% python3 -q
>>> import numpy as np
>>> np.set_printoptions(precision=2, suppress=True, linewidth=100)
>>> def rnd(a):
...     return np.round(a, 2) + 0
... 
>>> data = np.loadtxt("test9.csv", delimiter=",")
>>> print(data)
[[0. 1. 0. 0.]
 [1. 0. 0. 0.]
 [0. 0. 0. 1.]
 [0. 0. 1. 0.]]
>>> # keeps lengths
>>> out = data / np.sqrt((data ** 2).mean(axis=1, keepdims=True))
>>> print(out[3])
[0. 0. 2. 0.]
>>> print(rnd(np.linalg.norm(out, axis=1)))
[2. 2. 2. 2.]
>>> print(np.linalg.matrix_rank(data - data.mean(axis=1, keepdims=True)))
3
>>> print(np.argwhere(np.triu(data)))
[[0 1]
 [2 3]]
>>> print(data @ data)
[[1. 0. 0. 0.]
 [0. 1. 0. 0.]
 [0. 0. 1. 0.]
 [0. 0. 0. 1.]]
>>> L = np.diag(data.sum(axis=1)) - data
>>> print((np.linalg.eigvalsh(L) < 1e-8).sum())
2
>>> print(rnd(np.linalg.eigvalsh(L)))
[0. 0. 2. 2.]
>>> print(round(np.linalg.det(L[1:, 1:])))
0
>>> print(L @ np.ones(4))
[0. 0. 0. 0.]
>>> print(rnd(np.linalg.eigvals(data)))
[ 1. -1.  1. -1.]
>>> print(rnd(np.linalg.det(2 * data)), rnd(np.linalg.det(data)))
16.0 1.0
>>> print(np.poly(data))
[ 1.  0. -2.  0.  1.]
>>> print(rnd(np.linalg.det(data[::-1])))
1.0
>>> print(np.kron(np.eye(2, dtype=int), data))
[[0. 1. 0. 0. 0. 0. 0. 0.]
 [1. 0. 0. 0. 0. 0. 0. 0.]
 [0. 0. 0. 1. 0. 0. 0. 0.]
 [0. 0. 1. 0. 0. 0. 0. 0.]
 [0. 0. 0. 0. 0. 1. 0. 0.]
 [0. 0. 0. 0. 1. 0. 0. 0.]
 [0. 0. 0. 0. 0. 0. 0. 1.]
 [0. 0. 0. 0. 0. 0. 1. 0.]]
>>> J = np.array([[-0.5, -0.4, 1.3],
...     [0.0, 0.8, 0.1],
...     [1.0, -0.6, -1.6],
...     [-0.1, -0.9, 1.7],
...     [-0.9, -0.3, -0.1],
...     [1.9, -0.2, -1.7],
...     [-0.5, -0.9, -0.8],
...     [-0.2, -0.5, 0.7],
...     [-0.8, 0.4, 0.3],
...     [1.1, -2.3, -1.5],
...     [-0.4, -1.3, 0.4],
...     [1.0, -1.3, 0.5],
...     [-1.3, 0.4, 0.1],
...     [-1.4, -0.5, -0.9],
...     [-1.7, 0.9, -0.4],
...     [-0.2, 0.0, -1.8],
...     [-0.1, -0.3, 0.0],
...     [-0.5, 0.7, 0.5],
...     [1.2, 0.2, -0.4],
...     [0.2, -0.5, 0.3],
...     [-1.4, -1.5, -0.6],
...     [-0.3, -0.8, 0.6],
...     [-0.5, -0.2, 0.9],
...     [1.7, 0.7, -0.6],
...     [-1.1, -0.9, -1.6],
...     [-1.0, -0.2, -1.1]])
>>> rng = np.random.default_rng(774)
>>> J[:, 1] = 2 * J[:, 0] + 0.05 * rng.normal(size=26)
>>> print(rnd(J))
[[-0.5  -1.09  1.3 ]
 [ 0.   -0.1   0.1 ]
 [ 1.    2.04 -1.6 ]
 [-0.1  -0.17  1.7 ]
 [-0.9  -1.76 -0.1 ]
 [ 1.9   3.86 -1.7 ]
 [-0.5  -1.04 -0.8 ]
 [-0.2  -0.43  0.7 ]
 [-0.8  -1.6   0.3 ]
 [ 1.1   2.19 -1.5 ]
 [-0.4  -0.81  0.4 ]
 [ 1.    1.96  0.5 ]
 [-1.3  -2.66  0.1 ]
 [-1.4  -2.86 -0.9 ]
 [-1.7  -3.4  -0.4 ]
 [-0.2  -0.38 -1.8 ]
 [-0.1  -0.11  0.  ]
 [-0.5  -1.01  0.5 ]
 [ 1.2   2.37 -0.4 ]
 [ 0.2   0.44  0.3 ]
 [-1.4  -2.8  -0.6 ]
 [-0.3  -0.57  0.6 ]
 [-0.5  -1.07  0.9 ]
 [ 1.7   3.42 -0.6 ]
 [-1.1  -2.21 -1.6 ]
 [-1.   -1.83 -1.1 ]]
>>> x0 = np.array([2, -1, 0])
>>> target = J @ x0
>>> print(rnd(np.linalg.pinv(J) @ J))
[[1. 0. 0.]
 [0. 1. 0.]
 [0. 0. 1.]]
>>> target = target + 0.3 * rng.normal(size=26)
>>> print(rnd(target))
[-0.17  0.38 -0.25 -0.56 -0.08 -0.27  0.3   0.24 -0.58 -0.29 -0.11  0.11  0.53  0.23 -0.21 -0.32
  0.29  0.03  0.23 -0.5  -0.05  0.32  0.31  0.08 -0.02  0.1 ]
>>> beta, *_ = np.linalg.lstsq(J, target)
>>> print(rnd(np.linalg.norm(target - J @ beta)))
1.44
>>> print(rnd(beta))
[ 3.12 -1.58 -0.01]
>>> cent = J[[17, 4]].astype(float)
>>> for _ in range(4):
...     labels = np.linalg.norm(J[:, None] - cent, axis=-1).argmin(axis=1)
...     cent = np.array([J[labels == j].mean(axis=0) for j in range(2)])
... 
>>> print(labels)
[1 1 0 1 1 0 1 1 1 0 1 0 1 1 1 1 1 1 0 0 1 1 1 0 1 1]
>>> print(np.abs(cent[1] - cent[0]).argmax())
1
>>> print(np.bincount(labels))
[ 7 19]
>>> m1 = np.load("block18.npy")
>>> print(m1)
[[ 0.5   0.64  0.2  -1.3 ]
 [ 0.3   6.56  1.6   0.1 ]
 [ 0.8   3.48  0.9  -0.7 ]
 [ 0.7  -4.04 -1.   -0.1 ]
 [ 0.6   2.44  0.6  -0.5 ]
 [ 0.7  -1.27 -0.3   1.  ]
 [-1.1   6.37  1.6   1.2 ]
 [ 0.9   3.13  0.8  -1.3 ]
 [-0.4   1.12  0.3   0.3 ]
 [ 1.5   3.52  0.9  -0.3 ]
 [ 0.8   0.56  0.1   1.7 ]
 [ 0.3   1.17  0.3   0.4 ]
 [ 0.2   3.05  0.8   0.1 ]
 [-0.6   3.94  1.    2.3 ]
 [ 1.8  -1.63 -0.4  -1.7 ]
 [-0.3   3.73  0.9  -0.5 ]
 [ 0.7   1.61  0.4   0.1 ]
 [ 0.5   2.74  0.7   0.8 ]
 [-0.8   0.24  0.   -0.9 ]
 [-0.4  -7.01 -1.7  -0.4 ]
 [ 3.2   4.97  1.2   0.5 ]
 [-0.1   4.11  1.    0.9 ]
 [ 1.2   0.84  0.2  -0.3 ]
 [ 0.1   1.63  0.4   0.5 ]
 [-0.5  -1.58 -0.4  -0.7 ]]
>>> labels = rng.permutation(4)
>>> out = m1[:, labels] * rng.choice([-1, 1], 4)
>>> print(out)
[[-1.3  -0.64 -0.5   0.2 ]
 [ 0.1  -6.56 -0.3   1.6 ]
 [-0.7  -3.48 -0.8   0.9 ]
 [-0.1   4.04 -0.7  -1.  ]
 [-0.5  -2.44 -0.6   0.6 ]
 [ 1.    1.27 -0.7  -0.3 ]
 [ 1.2  -6.37  1.1   1.6 ]
 [-1.3  -3.13 -0.9   0.8 ]
 [ 0.3  -1.12  0.4   0.3 ]
 [-0.3  -3.52 -1.5   0.9 ]
 [ 1.7  -0.56 -0.8   0.1 ]
 [ 0.4  -1.17 -0.3   0.3 ]
 [ 0.1  -3.05 -0.2   0.8 ]
 [ 2.3  -3.94  0.6   1.  ]
 [-1.7   1.63 -1.8  -0.4 ]
 [-0.5  -3.73  0.3   0.9 ]
 [ 0.1  -1.61 -0.7   0.4 ]
 [ 0.8  -2.74 -0.5   0.7 ]
 [-0.9  -0.24  0.8   0.  ]
 [-0.4   7.01  0.4  -1.7 ]
 [ 0.5  -4.97 -3.2   1.2 ]
 [ 0.9  -4.11  0.1   1.  ]
 [-0.3  -0.84 -1.2   0.2 ]
 [ 0.5  -1.63 -0.1   0.4 ]
 [-0.7   1.58  0.5  -0.4 ]]
>>> Uu, _, vt = np.linalg.svd(m1.T @ out)
>>> print(rnd(Uu @ vt))
[[ 0.  0. -1.  0.]
 [ 0. -1.  0.  0.]
 [ 0.  0.  0.  1.]
 [ 1.  0.  0.  0.]]
>>> print(rnd(np.linalg.lstsq(m1, out)[0]))
[[ 0.  0. -1.  0.]
 [ 0. -1.  0.  0.]
 [ 0.  0.  0.  1.]
 [ 1.  0.  0.  0.]]
